$ python -q
>>> import numpy as np
>>> np.set_printoptions(precision=2, suppress=True, linewidth=160, legacy="1.25")
>>> def rnd(a):
...     return np.round(a, 2) + 0
... 
>>> F = np.load("test14.npy")
>>> F
array([[ 3, 24,  1,  8],
       [12, 18,  4,  6],
       [ 3, 24,  1,  8],
       [12, 18,  4,  6]])
>>> # row 2 repeats row 0
>>> rnd(np.linalg.norm(F, 2) / np.linalg.norm(F))
0.97
>>> r = np.linalg.matrix_rank(F)
>>> r
2
>>> ns = np.linalg.svd(F)[2][r:].T
>>> [int(np.linalg.matrix_rank(np.delete(F, i, axis=0))) for i in range(4)]
[2, 2, 2, 2]
>>> [int(np.linalg.matrix_rank(F[:, :j + 1])) for j in range(4)]
[1, 2, 2, 2]
>>> np.linalg.matrix_rank(F.T @ F), np.linalg.matrix_rank(F @ F.T)
(2, 2)
>>> [int(np.linalg.matrix_rank(F[:i])) for i in range(1, len(F) + 1)]
[1, 2, 2, 2]
>>> rnd(F @ np.linalg.pinv(F) @ F)
array([[ 3., 24.,  1.,  8.],
       [12., 18.,  4.,  6.],
       [ 3., 24.,  1.,  8.],
       [12., 18.,  4.,  6.]])
>>> rnd(np.trace(np.linalg.pinv(F) @ F))
2.0
>>> B = np.array([[3, 3, 3], [2, 0, 0], [0, 1, 2], [3, 2, 0]])
>>> np.einsum("ik,kj->ij", F, B)
array([[81, 26, 11],
       [90, 52, 44],
       [81, 26, 11],
       [90, 52, 44]])
>>> F @ B
array([[81, 26, 11],
       [90, 52, 44],
       [81, 26, 11],
       [90, 52, 44]])
>>> np.linalg.matrix_rank(np.vstack([F, B.T]))
4
>>> left, sig, Vt = np.linalg.svd(F)
>>> rnd(sig)
array([47.1 , 11.04,  0.  ,  0.  ])
>>> B = left[:, :2] @ np.diag(sig[:2]) @ Vt[:2]
>>> rnd(np.abs(F - B).max())
0.0
>>> rnd(np.linalg.norm(F - B) / np.linalg.norm(F))
0.0
>>> np.linalg.matrix_rank(F, rtol=0.05)
2
>>> rnd(np.linalg.norm(F - B, 2)), rnd(sig[2])
(0.0, 0.0)
>>> X = np.load("m.npy")
>>> rnd(X)
array([[ 0.3 , -0.06, -0.45, -0.06],
       [-0.06,  0.01,  0.1 ,  0.01],
       [-0.45,  0.1 ,  0.67,  0.1 ],
       [-0.06,  0.01,  0.1 ,  0.01]])
>>> # row 3 repeats row 1
>>> np.allclose(X[:-1].T @ np.linalg.lstsq(X[:-1].T, X[-1])[0], X[-1])
True
>>> np.linalg.lstsq(X[:-1].T, X[-1])[2]
1
>>> rnd(np.trace(np.linalg.pinv(X) @ X))
1.0
>>> W0 = np.loadtxt("dump.csv", delimiter=",")
>>> W0
array([[ 0.,  4., -3.,  0.],
       [-4.,  0.,  1., -4.],
       [ 3., -1.,  0.,  3.],
       [ 0.,  4., -3.,  0.]])
>>> # column 3 repeats column 0
>>> r = np.linalg.matrix_rank(W0)
>>> r
2
>>> ns = np.linalg.svd(W0)[2][r:].T
>>> [int(np.linalg.matrix_rank(np.delete(W0, i, axis=0))) for i in range(4)]
[2, 2, 2, 2]
>>> [int(np.linalg.matrix_rank(W0[:, :j + 1])) for j in range(4)]
[1, 2, 2, 2]
>>> rnd(ns @ ns.T)
array([[ 0.51,  0.06,  0.08, -0.49],
       [ 0.06,  0.35,  0.47,  0.06],
       [ 0.08,  0.47,  0.63,  0.08],
       [-0.49,  0.06,  0.08,  0.51]])
>>> [int(np.linalg.matrix_rank(W0[:i])) for i in range(1, len(W0) + 1)]
[1, 2, 2, 2]
>>> np.allclose(W0 @ ns, 0)
True
>>> np.linalg.matrix_rank(W0.T @ W0), np.linalg.matrix_rank(W0 @ W0.T)
(2, 2)
>>> x = np.array([2, 3, 2, 0])
>>> rnd(np.linalg.eigvals(W0).real)
array([0., 0., 0., 0.])
>>> x @ W0 @ x
0.0
>>> O = np.linalg.solve(np.eye(4) - W0, np.eye(4) + W0)
>>> rnd(np.linalg.det(O))
1.0
>>> rnd(O @ O.T)
array([[1., 0., 0., 0.],
       [0., 1., 0., 0.],
       [0., 0., 1., 0.],
       [0., 0., 0., 1.]])
>>> left, sig, Vt = np.linalg.svd(W0)
>>> np.argmax(sig[:-1] / (sig[1:] + 1e-6)) + 1
2
>>> rnd(sig)
array([7.14, 7.14, 0.  , 0.  ])
>>> B = left[:, :2] @ np.diag(sig[:2]) @ Vt[:2]
>>> np.linalg.matrix_rank(B)
2
>>> rnd(np.linalg.norm(W0 - B) / np.linalg.norm(W0))
0.0
>>> rnd(B)
array([[ 0.,  4., -3.,  0.],
       [-4.,  0.,  1., -4.],
       [ 3., -1.,  0.,  3.],
       [ 0.,  4., -3.,  0.]])
>>> rnd(np.linalg.norm(W0 - B, 2)), rnd(sig[2])
(0.0, 0.0)
>>> left, sig, Vt = np.linalg.svd(F)
>>> evecs = Vt[:(sig > 1e-8).sum()]
>>> rng = np.random.default_rng(889)
>>> x = F[2] + -1 * F[0] + rng.integers(2) * np.eye(4)[3]
>>> x
array([0., 0., 0., 0.])
>>> np.allclose(evecs.T @ evecs @ x, x)
True
>>> np.allclose(W0[:-1].T @ np.linalg.lstsq(W0[:-1].T, W0[-1])[0], W0[-1])
True
>>> np.linalg.lstsq(W0[:-1].T, W0[-1])[2]
2
>>> rnd(np.trace(np.linalg.pinv(W0) @ W0))
2.0
>>> np.unique(W0.round(6), axis=0).shape
(3, 4)
>>> A = np.loadtxt("layer6.csv", delimiter=",")
>>> A
array([[ 3.91, -0.12, -4.34],
       [ 0.05, -4.31, -5.23],
       [ 2.66,  2.9 , -1.02],
       [-0.24, -3.47, -1.27],
       [ 0.86, -7.01, -1.13],
       [ 5.2 , -0.52, -1.63],
       [-3.56, -2.44,  1.91],
       [-2.5 ,  2.35, -3.92],
       [-3.03,  4.79,  6.54],
       [-0.21,  0.86,  3.53],
       [ 0.72,  1.41,  0.7 ],
       [-6.91,  0.09,  6.15],
       [ 3.02,  3.45, -3.33],
       [-3.26, -3.92, -0.49],
       [-2.27, -1.5 ,  3.05],
       [ 7.59,  1.34, -0.2 ],
       [ 3.6 ,  2.86, -2.63],
       [ 0.2 , -1.65, -2.83],
       [ 0.05, -1.46, -0.5 ],
       [ 4.5 , -3.42, -0.27],
       [ 1.24, -0.54, -3.45],
       [-0.44,  3.88, -0.08],
       [-2.55,  5.7 , -2.25],
       [ 0.95,  2.86, -0.62],
       [-4.92,  1.73,  2.01],
       [-2.8 , -2.72, -1.13],
       [ 1.06,  0.03,  0.37],
       [-8.87,  3.59,  6.55]])
>>> x = np.array([-2, -3, 4])
>>> y = A @ x
>>> rnd(np.linalg.lstsq(A, y)[0])
array([-2., -3.,  4.])
>>> rnd(np.linalg.pinv(A) @ A)
array([[1., 0., 0.],
       [0., 1., 0.],
       [0., 0., 1.]])
>>> rnd(np.linalg.solve(A.T @ A, A.T @ y))
array([-2., -3.,  4.])
>>> y = y + 0.02 * rng.normal(size=28)
>>> rnd(y)
array([-24.8 ,  -8.11, -18.11,   5.78,  14.82, -15.42,  22.07, -17.74,  17.86,  11.97,  -2.85,  38.15, -29.7 ,  16.3 ,  21.19, -19.99, -26.28,  -6.77,   2.31,
         0.18, -14.62, -11.08, -21.02, -12.96,  12.69,   9.26,  -0.75,  33.17])
>>> coef, *_ = np.linalg.lstsq(A, y)
>>> rnd(A.T @ (y - A @ coef))
array([0., 0., 0.])
>>> [round(float(np.linalg.norm(np.linalg.solve(A.T @ A + lam * np.eye(3), A.T @ y))), 2) for lam in (0, 1, 10, 100)]
[5.38, 5.36, 5.17, 3.93]
>>> d = np.linalg.norm(A[:, None] - A[None], axis=-1)
>>> rnd(d[:5, :5])
array([[ 0.  ,  5.77,  4.66,  6.15,  8.19],
       [ 5.77,  0.  ,  8.75,  4.06,  4.98],
       [ 4.66,  8.75,  0.  ,  7.  , 10.07],
       [ 6.15,  4.06,  7.  ,  0.  ,  3.71],
       [ 8.19,  4.98, 10.07,  3.71,  0.  ]])
>>> d.shape
(28, 28)
>>> np.flatnonzero(d[22] < d.mean() / 2)
array([21, 22])
>>> d.mean(axis=1).argmax()
27
>>> mat = np.load("a.npy")
>>> mat
array([[-6,  5,  3,  1,  3],
       [ 5,  2,  0, -1, -2],
       [ 3,  0,  6, -3, -1],
       [ 1, -1, -3,  4, -1],
       [ 3, -2, -1, -1,  6]])
>>> # symmetric
>>> B = np.array([[3, 0], [0, 1]])
>>> basis = np.kron(B, mat)
>>> rnd(np.linalg.norm(basis, 2)), rnd(np.linalg.norm(B, 2) * np.linalg.norm(mat, 2))
(30.2, 30.2)
>>> basis
array([[-18,  15,   9,   3,   9,   0,   0,   0,   0,   0],
       [ 15,   6,   0,  -3,  -6,   0,   0,   0,   0,   0],
       [  9,   0,  18,  -9,  -3,   0,   0,   0,   0,   0],
       [  3,  -3,  -9,  12,  -3,   0,   0,   0,   0,   0],
       [  9,  -6,  -3,  -3,  18,   0,   0,   0,   0,   0],
       [  0,   0,   0,   0,   0,  -6,   5,   3,   1,   3],
       [  0,   0,   0,   0,   0,   5,   2,   0,  -1,  -2],
       [  0,   0,   0,   0,   0,   3,   0,   6,  -3,  -1],
       [  0,   0,   0,   0,   0,   1,  -1,  -3,   4,  -1],
       [  0,   0,   0,   0,   0,   3,  -2,  -1,  -1,   6]])
>>> K = np.loadtxt("run5.csv", delimiter=",")
>>> K
array([[-4.,  0.,  0.],
       [-3.,  2.,  0.],
       [-3.,  8., -2.]])
>>> lab = rng.permutation(3)
>>> lab
array([2, 0, 1])
>>> B = K[lab][:, lab]
>>> B
array([[-2., -3.,  8.],
       [ 0., -4.,  0.],
       [ 0., -3.,  2.]])
>>> np.diag(B)
array([-2., -4.,  2.])
>>> cen = A - A.mean(axis=0)
>>> evecs = np.linalg.svd(cen)[2][:2]
>>> B = cen - cen @ evecs.T @ evecs
>>> rnd(np.cov(cen @ evecs.T, rowvar=False))
array([[19.05,  0.  ],
       [ 0.  ,  9.41]])
>>> rnd(np.linalg.norm(B) / np.linalg.norm(cen))
0.37
>>> rnd(np.diag(evecs.T @ evecs))
array([0.68, 0.95, 0.37])
>>> B = K[0, 0] * K[1:] - np.outer(K[1:, 0], K[0])
>>> B
array([[  0.,  -8.,   0.],
       [  0., -32.,   8.]])
>>> np.flatnonzero(~B.round(6).any(axis=1))
array([], dtype=int64)
>>> def softmax(z):
...     e = np.exp(z - z.max(axis=-1, keepdims=True))
...     return e / e.sum(axis=-1, keepdims=True)
... 
>>> rnd(softmax(B[0] + -1))
array([0.5, 0. , 0.5])
>>> scores = B @ B.T / np.sqrt(3)
>>> rnd(softmax(scores))
array([[0., 1.],
       [0., 1.]])
>>> rnd(softmax(scores + np.triu(np.full(scores.shape, -np.inf), 1)))
array([[1., 0.],
       [0., 1.]])
>>> f = np.array([3, -2, 2])
>>> E = -3 * np.eye(3) + np.outer(f, f)
>>> E
array([[ 6., -6.,  6.],
       [-6.,  1., -4.],
       [ 6., -4.,  1.]])
>>> B = E + rng.integers(-2, 3, (3, 1)) @ rng.integers(-2, 3, (1, 3))
>>> B
array([[ 6., -4., 10.],
       [-6.,  3.,  0.],
       [ 6., -2.,  5.]])
>>> B - E
array([[0., 2., 4.],
       [0., 2., 4.],
       [0., 2., 4.]])
>>> np.linalg.matrix_rank(B - E, tol=1e-8)
1
>>> np.abs(B - E).sum(axis=1)
array([6., 6., 6.])
>>> np.trace(E)
8.0
>>> E @ E
array([[108., -66.,  66.],
       [-66.,  53., -44.],
       [ 66., -44.,  53.]])
>>> rnd(np.linalg.det(E))
126.0
>>> rnd(np.sort(np.abs(np.linalg.eigvals(E))))
array([ 3.,  3., 14.])
>>> basis = np.array([[1, 3, 3], [0, -1, 1]])
>>> m1 = rng.normal(size=(31, 2)) @ basis + np.array([-1, -1, 0])
>>> rnd(m1)
array([[-3.18, -6.77, -7.29],
       [ 0.73,  2.83,  6.57],
       [-0.98, -0.43, -0.46],
       [-2.2 , -3.95, -4.25],
       [ 0.58,  5.1 ,  3.36],
       [-0.09,  1.65,  2.82],
       [ 0.15,  2.76,  3.14],
       [-2.34, -4.82, -4.2 ],
       [-0.01,  2.01,  2.93],
       [-1.23, -1.06, -1.33],
       [-0.73, -0.03,  0.67],
       [-1.28, -0.88, -1.81],
       [-2.46, -5.78, -3.99],
       [-1.47, -0.24, -3.58],
       [-0.82,  1.37, -1.26],
       [ 0.29,  1.22,  5.51],
       [-1.31, -2.88,  0.  ],
       [-2.34, -2.87, -6.18],
       [-2.01, -1.61, -5.48],
       [-2.85, -6.52, -5.57],
       [-0.73,  0.  ,  0.62],
       [-2.28, -4.67, -3.98],
       [ 0.07,  1.32,  4.11],
       [-1.99, -3.49, -3.47],
       [-0.71,  2.01, -1.28],
       [-0.31,  0.74,  2.4 ],
       [ 0.38,  2.09,  5.17],
       [-1.04, -0.82, -0.4 ],
       [-2.03, -3.04, -4.12],
       [-2.86, -6.58, -5.57],
       [-1.32, -2.3 , -0.6 ]])
>>> cen = m1 - m1.mean(axis=0)
>>> evecs = np.linalg.svd(cen)[2][:1]
>>> B = cen - cen @ evecs.T @ evecs
>>> np.linalg.norm(B, axis=1).round(6).argmax()
24
>>> rnd(np.diag(evecs.T @ evecs))
array([0.05, 0.37, 0.58])
>>> rnd(B.std(axis=0))
array([0.04, 1.06, 0.85])
>>> B = m1 + rng.integers(-2, 3, (31, 1)) @ rng.integers(-2, 3, (1, 3))
>>> rnd(B)
array([[ -3.18,  -6.77,  -7.29],
       [  2.73,   6.83,   8.57],
       [ -0.98,  -0.43,  -0.46],
       [ -2.2 ,  -3.95,  -4.25],
       [  2.58,   9.1 ,   5.36],
       [  0.91,   3.65,   3.82],
       [  1.15,   4.76,   4.14],
       [ -4.34,  -8.82,  -6.2 ],
       [ -2.01,  -1.99,   0.93],
       [ -3.23,  -5.06,  -3.33],
       [ -2.73,  -4.03,  -1.33],
       [ -3.28,  -4.88,  -3.81],
       [ -1.46,  -3.78,  -2.99],
       [ -2.47,  -2.24,  -4.58],
       [  1.18,   5.37,   0.74],
       [ -1.71,  -2.78,   3.51],
       [ -1.31,  -2.88,   0.  ],
       [ -4.34,  -6.87,  -8.18],
       [ -4.01,  -5.61,  -7.48],
       [ -3.85,  -8.52,  -6.57],
       [ -0.73,   0.  ,   0.62],
       [ -4.28,  -8.67,  -5.98],
       [ -0.93,  -0.68,   3.11],
       [ -0.99,  -1.49,  -2.47],
       [ -2.71,  -1.99,  -3.28],
       [ -0.31,   0.74,   2.4 ],
       [ -0.62,   0.09,   4.17],
       [  0.96,   3.18,   1.6 ],
       [ -1.03,  -1.04,  -3.12],
       [ -4.86, -10.58,  -7.57],
       [ -1.32,  -2.3 ,  -0.6 ]])
>>> rnd(np.linalg.svd(B - m1, compute_uv=False))
array([20.35,  0.  ,  0.  ])
>>> np.linalg.matrix_rank(B - m1, tol=1e-8)
1
